% ipython --no-banner

In [1]: import numpy as np

In [2]: np.set_printoptions(suppress=True, linewidth=200)

In [3]: J = np.load("sample11.npy")

In [4]: J
Out[4]: 
array([[-1.4,  0.1,  0.6, -1.1],
       [ 0. ,  0.9,  0.5,  0.8],
       [-0.6, -0.8, -1.3, -0.7],
       [-0.6, -0.4, -0.8, -1.4]])

In [5]: np.round(np.poly(J), 3)
Out[5]: array([ 1.   ,  3.2  ,  1.77 , -1.17 , -1.266])

In [6]: np.kron(np.eye(2, dtype=int), J)
Out[6]: 
array([[-1.4,  0.1,  0.6, -1.1, -0. ,  0. ,  0. , -0. ],
       [ 0. ,  0.9,  0.5,  0.8,  0. ,  0. ,  0. ,  0. ],
       [-0.6, -0.8, -1.3, -0.7, -0. , -0. , -0. , -0. ],
       [-0.6, -0.4, -0.8, -1.4, -0. , -0. , -0. , -0. ],
       [-0. ,  0. ,  0. , -0. , -1.4,  0.1,  0.6, -1.1],
       [ 0. ,  0. ,  0. ,  0. ,  0. ,  0.9,  0.5,  0.8],
       [-0. , -0. , -0. , -0. , -0.6, -0.8, -1.3, -0.7],
       [-0. , -0. , -0. , -0. , -0.6, -0.4, -0.8, -1.4]])

In [7]: np.round((J + J.T) / 2, 3)
Out[7]: 
array([[-1.4 ,  0.05,  0.  , -0.85],
       [ 0.05,  0.9 , -0.15,  0.2 ],
       [ 0.  , -0.15, -1.3 , -0.75],
       [-0.85,  0.2 , -0.75, -1.4 ]])

In [8]: round(float(np.trace(J)), 3)
Out[8]: -3.2

In [9]: assert J == J.T
ValueError: The truth value of an array with more than one element is ambiguous. Use a.any() or a.all()


In [10]: np.linalg.determinant(J)
AttributeError: module 'numpy.linalg' has no attribute 'determinant'


In [11]: np.round(np.sort(np.abs(np.linalg.eigvals(J))), 3)
Out[11]: array([0.683, 0.893, 0.893, 2.322])

In [12]: round(np.linalg.det(J), 3)
Out[12]: np.float64(-1.266)

In [13]: proj = np.triu(np.array([[0, 0, 4, 2], [0, 3, 1, 0], [0, 4, 0, 0], [4, 0, 4, 5]]), 1) + np.eye(4)

In [14]: B = proj @ J @ np.linalg.inv(proj)

In [15]: np.round(proj @ J - J @ proj, 3)
Out[15]: 
array([[-3.6, -4. , -1.3, -2.8],
       [-0.6, -0.8, -2.2, -0.7],
       [ 0. ,  0. ,  3.2,  1.2],
       [ 0. ,  0. ,  2.8,  1.2]])

In [16]: round(float(np.linalg.det(B)), 3)
Out[16]: -1.266

In [17]: X = np.loadtxt("block18.csv", delimiter=",")

In [18]: X
Out[18]: 
array([[-0.031,  0.579, -2.09 ,  0.958, -1.424],
       [ 0.239,  0.169,  0.302, -0.028, -2.138],
       [ 0.121, -0.089,  0.265,  0.265, -1.17 ],
       [ 0.995, -0.858,  2.108, -1.428,  0.23 ],
       [-1.053,  2.022, -3.538,  2.997, -2.834],
       [ 0.887, -2.592,  3.852, -2.802, -0.063],
       [-1.506,  2.391, -3.015,  2.803,  2.7  ],
       [-1.427,  2.012, -3.68 ,  2.871, -1.514],
       [-0.092,  0.229,  0.268, -0.088, -0.127],
       [-0.983,  1.913, -1.805,  1.81 ,  1.327],
       [-1.924,  2.524, -3.435,  3.039,  1.89 ],
       [-0.919,  1.294, -1.666,  1.781,  1.151],
       [ 0.336, -0.679,  1.908, -1.568,  1.415],
       [ 0.633, -0.462,  1.77 , -1.552,  1.355],
       [-0.644,  0.824, -1.497,  1.668,  1.614],
       [ 0.788, -0.977,  2.126, -1.034, -0.957],
       [-0.788,  1.766, -3.638,  2.942, -2.622],
       [-0.959,  2.219, -2.784,  2.854, -3.045],
       [-0.229,  0.029, -0.142, -0.065,  2.616],
       [-1.826,  1.81 , -3.07 ,  2.967, -0.411]])

In [19]: left, sigma, vt = np.linalg.svd(X, full_matrices=False)

In [20]: sigma.round(3)
Out[20]: array([16.429,  7.834,  1.589,  1.219,  0.817])

In [21]: left.shape, sigma.shape, vt.shape
Out[21]: ((20, 5), (5,), (5, 5))

In [22]: np.round(np.cumsum(sigma ** 2) / np.sum(sigma ** 2), 3)
Out[22]: array([0.803, 0.986, 0.994, 0.998, 1.   ])

In [23]: (sigma > 1e-8).sum()
Out[23]: np.int64(5)

In [24]: round(np.sqrt((sigma ** 2).sum()), 3), round(np.linalg.norm(X), 3)
Out[24]: (np.float64(18.329), np.float64(18.329))

In [25]: np.round(np.abs(vt[0]), 3)
Out[25]: array([0.251, 0.408, 0.665, 0.562, 0.112])
